In [1]: import numpy as np

In [2]: from numpy import linalg as LA

In [3]: np.set_printoptions(suppress=True, linewidth=100)

In [4]: def rd(a):
   ...:     return np.round(a, 3) + 0
   ...: 

In [5]: rng = np.random.default_rng(190)

In [6]: F = rng.normal(size=(27, 4)) + 20 * np.array([0, 0, -3, -2])

In [7]: print(rd(F))
[[ -0.433   1.186 -60.569 -40.843]
 [ -1.235   0.106 -61.229 -37.67 ]
 [ -1.988   1.539 -61.281 -39.666]
 [  1.441   1.018 -59.301 -41.481]
 [ -0.334   1.447 -60.972 -40.735]
 [  1.792   1.648 -60.873 -42.14 ]
 [ -2.3    -0.495 -58.523 -38.112]
 [  2.057  -0.712 -60.235 -40.848]
 [  0.361  -0.122 -59.574 -39.358]
 [  0.221  -0.298 -60.069 -39.769]
 [ -1.289   0.679 -57.714 -40.082]
 [ -1.003   0.94  -59.157 -39.633]
 [  0.134  -0.751 -60.415 -39.307]
 [  1.472   1.275 -60.595 -39.328]
 [ -0.73    1.382 -59.71  -39.533]
 [ -0.75   -0.449 -58.424 -41.646]
 [  0.652  -0.167 -60.23  -40.591]
 [  0.194  -0.799 -59.956 -39.179]
 [  0.444   1.871 -62.12  -39.759]
 [  0.278   0.775 -60.19  -40.582]
 [  0.554  -0.647 -60.894 -40.173]
 [  1.246   1.754 -59.869 -41.429]
 [ -0.174  -1.037 -60.871 -40.578]
 [  1.985  -0.439 -61.156 -41.331]
 [ -0.567  -0.255 -58.409 -40.238]
 [ -1.117  -0.015 -59.221 -38.063]
 [  0.365  -0.784 -60.628 -38.492]]

In [8]: print(rd(LA.norm(F, 2) / LA.norm(F)))
1.0

In [9]: print(LA.matrix_rank(F, rtol=0.1))
1

In [10]: print(round(np.log10(LA.cond(F))))
2

In [11]: idx = F[:, 3] > np.median(F[:, 3])

In [12]: u = F[idx].mean(axis=0) - F[~idx].mean(axis=0)

In [13]: print(rd((((F - F.mean(axis=0)) @ u > 0) == idx).mean()))
0.963

In [14]: print(rd(u))
[-0.86  -0.047 -0.212  1.84 ]

In [15]: print(rd(F.reshape(2, -1)))
[[ -0.433   1.186 -60.569 -40.843  -1.235   0.106 -61.229 -37.67   -1.988   1.539 -61.281 -39.666
    1.441   1.018 -59.301 -41.481  -0.334   1.447 -60.972 -40.735   1.792   1.648 -60.873 -42.14
   -2.3    -0.495 -58.523 -38.112   2.057  -0.712 -60.235 -40.848   0.361  -0.122 -59.574 -39.358
    0.221  -0.298 -60.069 -39.769  -1.289   0.679 -57.714 -40.082  -1.003   0.94  -59.157 -39.633
    0.134  -0.751 -60.415 -39.307   1.472   1.275]
 [-60.595 -39.328  -0.73    1.382 -59.71  -39.533  -0.75   -0.449 -58.424 -41.646   0.652  -0.167
  -60.23  -40.591   0.194  -0.799 -59.956 -39.179   0.444   1.871 -62.12  -39.759   0.278   0.775
  -60.19  -40.582   0.554  -0.647 -60.894 -40.173   1.246   1.754 -59.869 -41.429  -0.174  -1.037
  -60.871 -40.578   1.985  -0.439 -61.156 -41.331  -0.567  -0.255 -58.409 -40.238  -1.117  -0.015
  -59.221 -38.063   0.365  -0.784 -60.628 -38.492]]

In [16]: print(rd(F.reshape(-1, 2)))
[[ -0.433   1.186]
 [-60.569 -40.843]
 [ -1.235   0.106]
 [-61.229 -37.67 ]
 [ -1.988   1.539]
 [-61.281 -39.666]
 [  1.441   1.018]
 [-59.301 -41.481]
 [ -0.334   1.447]
 [-60.972 -40.735]
 [  1.792   1.648]
 [-60.873 -42.14 ]
 [ -2.3    -0.495]
 [-58.523 -38.112]
 [  2.057  -0.712]
 [-60.235 -40.848]
 [  0.361  -0.122]
 [-59.574 -39.358]
 [  0.221  -0.298]
 [-60.069 -39.769]
 [ -1.289   0.679]
 [-57.714 -40.082]
 [ -1.003   0.94 ]
 [-59.157 -39.633]
 [  0.134  -0.751]
 [-60.415 -39.307]
 [  1.472   1.275]
 [-60.595 -39.328]
 [ -0.73    1.382]
 [-59.71  -39.533]
 [ -0.75   -0.449]
 [-58.424 -41.646]
 [  0.652  -0.167]
 [-60.23  -40.591]
 [  0.194  -0.799]
 [-59.956 -39.179]
 [  0.444   1.871]
 [-62.12  -39.759]
 [  0.278   0.775]
 [-60.19  -40.582]
 [  0.554  -0.647]
 [-60.894 -40.173]
 [  1.246   1.754]
 [-59.869 -41.429]
 [ -0.174  -1.037]
 [-60.871 -40.578]
 [  1.985  -0.439]
 [-61.156 -41.331]
 [ -0.567  -0.255]
 [-58.409 -40.238]
 [ -1.117  -0.015]
 [-59.221 -38.063]
 [  0.365  -0.784]
 [-60.628 -38.492]]

In [17]: T = F.reshape(27, 2, -1)

In [18]: print(np.einsum("ihd,jhd->hij", T, T).shape)
(2, 27, 27)

In [19]: dist = LA.norm(F[:, None] - F[None], axis=-1)

In [20]: print(LA.matrix_rank(dist ** 2))
6

In [21]: print((dist + 1e9 * np.eye(27)).round(6).argmin(axis=1))
[ 4 25  4 21  0 21 25 23  9  8 24 14 17 19 11 24 20 12  4  0 22  3 20  7 10  6 12]

In [22]: x = np.array([-3, 8, 4, 5])

In [23]: y = F @ x

In [24]: print(rd(LA.lstsq(F, y)[0]))
[-3.  8.  4.  5.]

In [25]: y = y + 0.05 * rng.normal(size=27)

In [26]: print(rd(y))
[-435.644 -428.576 -425.215 -440.783 -435.102 -446.368 -421.753 -457.036 -437.103 -442.105 -421.864
 -424.307 -444.597 -433.28  -423.261 -443.216 -447.232 -442.671 -433.628 -438.302 -451.296 -436.298
 -454.062 -460.689 -435.293 -423.868 -442.293]

In [27]: coef, *_ = LA.lstsq(F, y)

In [28]: print(coef.round())
[-3.  8.  4.  5.]

In [29]: print(rd(LA.norm(y - F @ coef)))
0.309

In [30]: print(rd(F.T @ (y - F @ coef)))
[0. 0. 0. 0.]

In [31]: J = np.load("run7.npy")

In [32]: print(J)
[[2. 1. 0.]
 [0. 2. 1.]
 [0. 0. 2.]]

In [33]: idx = rng.permutation(3)

In [34]: print(idx)
[2 1 0]

In [35]: B = J[idx][:, idx]

In [36]: print(rd(LA.det(B)), rd(LA.det(J[idx])))
8.0 -8.0

In [37]: print(rd(np.sort(np.abs(LA.eigvals(B)))))
[2. 2. 2.]

In [38]: M = np.load("arr.npy")

In [39]: print(M)
[[41 32 26]
 [32 25 20]
 [26 20 20]]

In [40]: Uu, sigma, Vt = LA.svd(M)

In [41]: print(np.argmax(sigma[:-1] / (sigma[1:] + 1e-6)) + 1)
2

In [42]: B = Uu[:, :2] @ np.diag(sigma[:2]) @ Vt[:2]

In [43]: print(rd(LA.norm(M - B) / LA.norm(M)))
0.0

In [44]: print(rd(np.abs(M - B).max()))
0.0

In [45]: print(rd(LA.norm(M - B, 2)), rd(sigma[2]))
0.0 0.0

In [46]: u, v = M[1], M[0]

In [47]: print(u @ v)
2632

In [48]: pr = (u @ v) / (u @ u) * u

In [49]: print(rd(pr))
[41.105 32.113 25.691]

In [50]: print(rd((v - pr) @ u))
0.0

In [51]: print(np.outer(u, v))
[[1312 1024  832]
 [1025  800  650]
 [ 820  640  520]]

In [52]: print(LA.matrix_rank(np.outer(u, v)))
1

In [53]: idx = rng.permutation(3)

In [54]: print(idx)
[2 1 0]

In [55]: B = M[idx][:, idx]

In [56]: print(rd(np.sort(np.abs(LA.eigvals(B)))))
[ 0.    2.95 83.05]

In [57]: print(B)
[[20 20 26]
 [20 25 32]
 [26 32 41]]

In [58]: print(np.allclose(B, M))
False
